$ python -q
>>> import numpy as np
>>> np.set_printoptions(precision=2, suppress=True, linewidth=140, floatmode="fixed")
>>> W0 = np.load("arr.npy")
>>> W0
array([[3, 3, 1, 2, 0, 3, 0],
       [0, 3, 3, 1, 2, 0, 3],
       [3, 0, 3, 3, 1, 2, 0],
       [0, 3, 0, 3, 3, 1, 2],
       [2, 0, 3, 0, 3, 3, 1],
       [1, 2, 0, 3, 0, 3, 3],
       [3, 1, 2, 0, 3, 0, 3]])
>>> rng = np.random.default_rng(40489)
>>> lab = rng.permutation(7)
>>> other = W0[:, lab] * rng.choice([-1, 1], 7)
>>> other
array([[ 1, -3,  0,  2,  3,  0,  3],
       [ 3,  0, -2,  1,  0,  3,  3],
       [ 3, -3, -1,  3,  2,  0,  0],
       [ 0,  0, -3,  3,  1,  2,  3],
       [ 3, -2, -3,  0,  3,  1,  0],
       [ 0, -1,  0,  3,  3,  3,  2],
       [ 2, -3, -3,  0,  0,  3,  1]])
>>> U, _, Vt = np.linalg.svd(W0.T @ other)
>>> lab
array([2, 0, 4, 3, 5, 6, 1])
>>> np.round(np.linalg.lstsq(W0, other)[0], 2) + 0
array([[ 0.00, -1.00,  0.00,  0.00,  0.00,  0.00,  0.00],
       [ 0.00,  0.00,  0.00,  0.00,  0.00,  0.00,  1.00],
       [ 1.00,  0.00,  0.00,  0.00,  0.00,  0.00,  0.00],
       [ 0.00,  0.00,  0.00,  1.00,  0.00,  0.00,  0.00],
       [ 0.00,  0.00, -1.00,  0.00,  0.00,  0.00,  0.00],
       [ 0.00,  0.00,  0.00,  0.00,  1.00,  0.00,  0.00],
       [ 0.00,  0.00,  0.00,  0.00,  0.00,  1.00,  0.00]])
>>> def softmax(z):
...     e = np.exp(z - z.max(axis=-1, keepdims=True))
...     return e / e.sum(axis=-1, keepdims=True)
... 
>>> softmax(other).sum(axis=1)
array([1.00, 1.00, 1.00, 1.00, 1.00, 1.00, 1.00])
>>> scores = other @ other.T / np.sqrt(7)
>>> np.round(softmax(scores), 2) + 0
array([[0.90, 0.00, 0.04, 0.00, 0.00, 0.04, 0.00],
       [0.00, 0.90, 0.00, 0.04, 0.00, 0.00, 0.04],
       [0.04, 0.00, 0.90, 0.00, 0.04, 0.00, 0.00],
       [0.00, 0.04, 0.00, 0.90, 0.00, 0.04, 0.00],
       [0.00, 0.00, 0.04, 0.00, 0.90, 0.00, 0.04],
       [0.04, 0.00, 0.00, 0.04, 0.00, 0.90, 0.00],
       [0.00, 0.04, 0.00, 0.00, 0.04, 0.00, 0.90]])
>>> vec = np.array([0, -3, -2, 2, 2, -2, 2])
>>> rhs = W0 @ vec
>>> rhs
array([-13,  -3,  -2,   5,  -4,   0,   5])
>>> np.round(np.linalg.solve(W0.T, W0[3]), 2) + 0
array([0.00, 0.00, 0.00, 1.00, 0.00, 0.00, 0.00])
>>> np.round(np.linalg.solve(W0, -3 * rhs), 2) + 0
array([ 0.00,  9.00,  6.00, -6.00, -6.00,  6.00, -6.00])
>>> np.linalg.solve(W0, rhs + W0[:, 5])
array([ 0.00, -3.00, -2.00,  2.00,  2.00, -1.00,  2.00])
>>> M = 4 * np.eye(6) + np.eye(6, k=1)
>>> M
array([[4.00, 1.00, 0.00, 0.00, 0.00, 0.00],
       [0.00, 4.00, 1.00, 0.00, 0.00, 0.00],
       [0.00, 0.00, 4.00, 1.00, 0.00, 0.00],
       [0.00, 0.00, 0.00, 4.00, 1.00, 0.00],
       [0.00, 0.00, 0.00, 0.00, 4.00, 1.00],
       [0.00, 0.00, 0.00, 0.00, 0.00, 4.00]])
>>> vec = np.array([-3, -3, -3, -1, 0, 1])
>>> rhs = M @ vec
>>> rhs
array([-15.00, -15.00, -13.00,  -4.00,   1.00,   4.00])
>>> np.linalg.solve(M, rhs + M[:, 0])
array([-2.00, -3.00, -3.00, -1.00,  0.00,  1.00])
>>> np.linalg.solve(M, 2 * rhs)
array([-6.00, -6.00, -6.00, -2.00,  0.00,  2.00])
>>> np.linalg.solve(M.T, M[4])
array([0.00, 0.00, 0.00, 0.00, 1.00, 0.00])
>>> M @ M
array([[16.00,  8.00,  1.00,  0.00,  0.00,  0.00],
       [ 0.00, 16.00,  8.00,  1.00,  0.00,  0.00],
       [ 0.00,  0.00, 16.00,  8.00,  1.00,  0.00],
       [ 0.00,  0.00,  0.00, 16.00,  8.00,  1.00],
       [ 0.00,  0.00,  0.00,  0.00, 16.00,  8.00],
       [ 0.00,  0.00,  0.00,  0.00,  0.00, 16.00]])
>>> np.prod(np.diag(M)), round(float(np.linalg.det(M)), 2)
(np.float64(4096.0), 4096.0)
>>> vec = np.array([0, -1, 2, 0, 1, -2])
>>> rhs = M @ vec
>>> b, lr = np.zeros(6), 1 / np.linalg.norm(M, 2) ** 2
>>> for i in range(250):
...     b -= lr * M.T @ (M @ b - rhs)
...     if i % 50 == 0: print(i, round(np.linalg.norm(M @ b - rhs), 2))
... 
0 4.86
50 0.0
100 0.0
150 0.0
200 0.0
>>> b.round(2) + 0
array([ 0.00, -1.00,  2.00,  0.00,  1.00, -2.00])
>>> Q, V = np.linalg.qr(M[:, :4])[0], np.linalg.qr(M[:, 4:])[0]
>>> sigma = np.linalg.svd(Q.T @ V, compute_uv=False)
>>> sigma.round(2) + 0
array([0.25, 0.00])
>>> J = np.loadtxt("block12.csv", delimiter=",")
>>> J
array([[ 1.00,  0.00,  0.00,  0.00,  0.00,  0.00,  0.00,  0.00],
       [ 0.00,  1.00,  0.00,  0.00,  0.00,  0.00,  0.00,  0.00],
       [ 0.00,  0.00,  1.00,  0.00,  0.00,  0.00,  0.00,  0.00],
       [ 0.00,  0.00,  0.00,  1.00,  0.00,  0.00,  0.00,  0.00],
       [ 0.00,  0.00,  0.00,  0.00,  0.71,  0.00,  0.00,  0.71],
       [ 0.00,  0.00,  0.00,  0.00,  0.00,  1.00,  0.00,  0.00],
       [ 0.00,  0.00,  0.00,  0.00,  0.00,  0.00,  1.00,  0.00],
       [ 0.00,  0.00,  0.00,  0.00, -0.71,  0.00,  0.00,  0.71]])
>>> vec = np.array([0, 9, 4, 9, 9, 8, 4, 1])
>>> np.sort(np.abs(np.degrees(np.angle(np.linalg.eigvals(J)))))
array([ 0.00,  0.00,  0.00,  0.00,  0.00,  0.00, 45.00, 45.00])
>>> J.T @ (J @ vec)
array([0.00, 9.00, 4.00, 9.00, 9.00, 8.00, 4.00, 1.00])
>>> np.linalg.inv(J)
array([[ 1.00,  0.00,  0.00,  0.00,  0.00,  0.00,  0.00,  0.00],
       [ 0.00,  1.00,  0.00,  0.00,  0.00,  0.00,  0.00,  0.00],
       [ 0.00,  0.00,  1.00,  0.00,  0.00,  0.00,  0.00,  0.00],
       [ 0.00,  0.00,  0.00,  1.00,  0.00,  0.00,  0.00,  0.00],
       [ 0.00,  0.00,  0.00,  0.00,  0.71,  0.00,  0.00, -0.71],
       [ 0.00,  0.00,  0.00,  0.00,  0.00,  1.00,  0.00,  0.00],
       [ 0.00,  0.00,  0.00,  0.00,  0.00,  0.00,  1.00,  0.00],
       [ 0.00,  0.00,  0.00,  0.00,  0.71,  0.00,  0.00,  0.71]])
>>> theta = np.radians(30)
>>> R = np.eye(8)
>>> R[4, 4] = R[0, 0] = np.cos(theta)
>>> R[4, 0], R[0, 4] = -np.sin(theta), np.sin(theta)
>>> R
array([[ 0.87,  0.00,  0.00,  0.00,  0.50,  0.00,  0.00,  0.00],
       [ 0.00,  1.00,  0.00,  0.00,  0.00,  0.00,  0.00,  0.00],
       [ 0.00,  0.00,  1.00,  0.00,  0.00,  0.00,  0.00,  0.00],
       [ 0.00,  0.00,  0.00,  1.00,  0.00,  0.00,  0.00,  0.00],
       [-0.50,  0.00,  0.00,  0.00,  0.87,  0.00,  0.00,  0.00],
       [ 0.00,  0.00,  0.00,  0.00,  0.00,  1.00,  0.00,  0.00],
       [ 0.00,  0.00,  0.00,  0.00,  0.00,  0.00,  1.00,  0.00],
       [ 0.00,  0.00,  0.00,  0.00,  0.00,  0.00,  0.00,  1.00]])
>>> other = J @ R.T
>>> np.allclose(np.linalg.norm(J, axis=1), np.linalg.norm(other, axis=1))
True
>>> np.linalg.svd(J, compute_uv=False), np.linalg.svd(other, compute_uv=False)
(array([1.00, 1.00, 1.00, 1.00, 1.00, 1.00, 1.00, 1.00]), array([1.00, 1.00, 1.00, 1.00, 1.00, 1.00, 1.00, 1.00]))
>>> round(np.linalg.det(R), 2), round(float(np.trace(R)), 2)
(np.float64(1.0), 7.73)
>>> other
array([[ 0.87,  0.00,  0.00,  0.00, -0.50,  0.00,  0.00,  0.00],
       [ 0.00,  1.00,  0.00,  0.00,  0.00,  0.00,  0.00,  0.00],
       [ 0.00,  0.00,  1.00,  0.00,  0.00,  0.00,  0.00,  0.00],
       [ 0.00,  0.00,  0.00,  1.00,  0.00,  0.00,  0.00,  0.00],
       [ 0.35,  0.00,  0.00,  0.00,  0.61,  0.00,  0.00,  0.71],
       [ 0.00,  0.00,  0.00,  0.00,  0.00,  1.00,  0.00,  0.00],
       [ 0.00,  0.00,  0.00,  0.00,  0.00,  0.00,  1.00,  0.00],
       [-0.35,  0.00,  0.00,  0.00, -0.61,  0.00,  0.00,  0.71]])
